% python3 -q
>>> import numpy as np
>>> from numpy import linalg as LA
>>> np.set_printoptions(precision=3, suppress=True, linewidth=140)
>>> X = np.loadtxt("case4.csv", delimiter=",")
>>> print(X)
[[ 0.143  0.28  -1.32  -0.805  0.449  0.522  0.305  0.149  0.96 ]
 [-0.571  1.414  0.241 -0.922 -0.478  0.202 -0.028 -0.389 -0.586]
 [ 0.571  1.119 -0.036  0.436  0.713 -1.213 -0.318  0.252  0.292]
 [ 0.214  0.659 -0.64   1.334 -0.645  0.557  0.738 -0.144 -0.199]
 [-0.642 -0.335 -1.178  0.061  0.482 -0.558 -0.169 -0.185 -1.216]
 [ 0.499  0.055  0.138 -0.376  0.092  0.164  0.655  1.575 -0.8  ]
 [ 1.07   0.01   0.287 -0.156  0.996  0.616  0.259 -0.953 -0.633]
 [-0.927 -0.004  0.483  0.091  0.717 -0.35   1.462 -0.189  0.298]
 [ 0.785 -0.344 -0.257 -0.596 -0.947 -1.032  0.774 -0.531 -0.029]]
>>> rng = np.random.default_rng(3349)
>>> idx = rng.permutation(9)
>>> idx
array([4, 6, 2, 1, 8, 0, 3, 5, 7])
>>> B = X[idx][:, idx]
>>> np.diag(B)
array([ 0.482,  0.259, -0.036,  1.414, -0.029,  0.143,  1.334,  0.164, -0.189])
>>> r0, v = X[6], X[3]
>>> round(r0 @ r0, 3)
np.float64(4.0)
>>> p = (r0 @ v) / (r0 @ r0) * r0
>>> print(LA.matrix_rank(np.outer(r0, v)))
1
>>> print(p.round(3) + 0)
[0. 0. 0. 0. 0. 0. 0. 0. 0.]
>>> round(float((v - p) @ r0), 3)
-0.0
>>> v - p
array([ 0.214,  0.659, -0.64 ,  1.334, -0.645,  0.557,  0.738, -0.144, -0.199])
>>> r0 = np.array([0, 2, 2, 0, 2, 1, 0, 2, 2])
>>> B = X + np.outer(r0, np.eye(9)[2])
>>> LA.matrix_rank(B - X)
np.int64(1)
>>> idx = rng.integers(0, 2, 7)
>>> A = np.array([[-1, -2, 2, -2, -1, 1, -1],
...     [1, -1, 1, -2, -1, 2, 0],
...     [1, -1, 0, -2, 1, -2, 2],
...     [2, -1, 1, 1, 2, 2, -2],
...     [-2, 1, 0, 2, 0, 0, 2],
...     [0, 2, -1, 1, 2, 0, -2],
...     [-1, -2, 2, 1, 0, 0, -1]]) * (idx[:, None] == idx)
>>> A
array([[-1,  0,  0, -2,  0,  0, -1],
       [ 0, -1,  1,  0, -1,  2,  0],
       [ 0, -1,  0,  0,  1, -2,  0],
       [ 2,  0,  0,  1,  0,  0, -2],
       [ 0,  1,  0,  0,  0,  0,  0],
       [ 0,  2, -1,  0,  2,  0,  0],
       [-1,  0,  0,  1,  0,  0, -1]])
>>> # 2 blocks once reordered
>>> def softmax(z):
...     e = np.exp(z - z.max(axis=-1, keepdims=True))
...     return e / e.sum(axis=-1, keepdims=True)
... 
>>> np.round(softmax(10 * A[6]), 3) + 0
array([0., 0., 0., 1., 0., 0., 0.])
>>> softmax(A[6] + 3)
array([0.049, 0.134, 0.134, 0.365, 0.134, 0.134, 0.049])
>>> att = A @ A.T / np.sqrt(7)
>>> softmax(att)[6] @ A
array([-0.124,  0.105,  0.   ,  0.268,  0.209,  0.   , -0.734])
>>> B = A + rng.integers(-2, 3, (7, 6)) @ rng.integers(-2, 3, (6, 7))
>>> B
array([[ -3,   6,  -2,  -6,  -4,   5,  -2],
       [ -2,  -5,   5,  -3,  -6,  -3,   0],
       [ -2,  -8,   6,  -2,   6,  -2,  -5],
       [  2,   5,  -1,   6,   0,   5,  -9],
       [  2,   4,  -1,   2,  -4,  -5,   1],
       [  4,   5,  -5,   1,  10,  -4,   4],
       [ -7,   4,  -1,   3, -10,  10,  -7]])
>>> np.abs(B - A).sum(axis=1)
array([24, 23, 27, 23, 18, 28, 39])
>>> LA.matrix_rank(B - A, tol=1e-8)
np.int64(6)
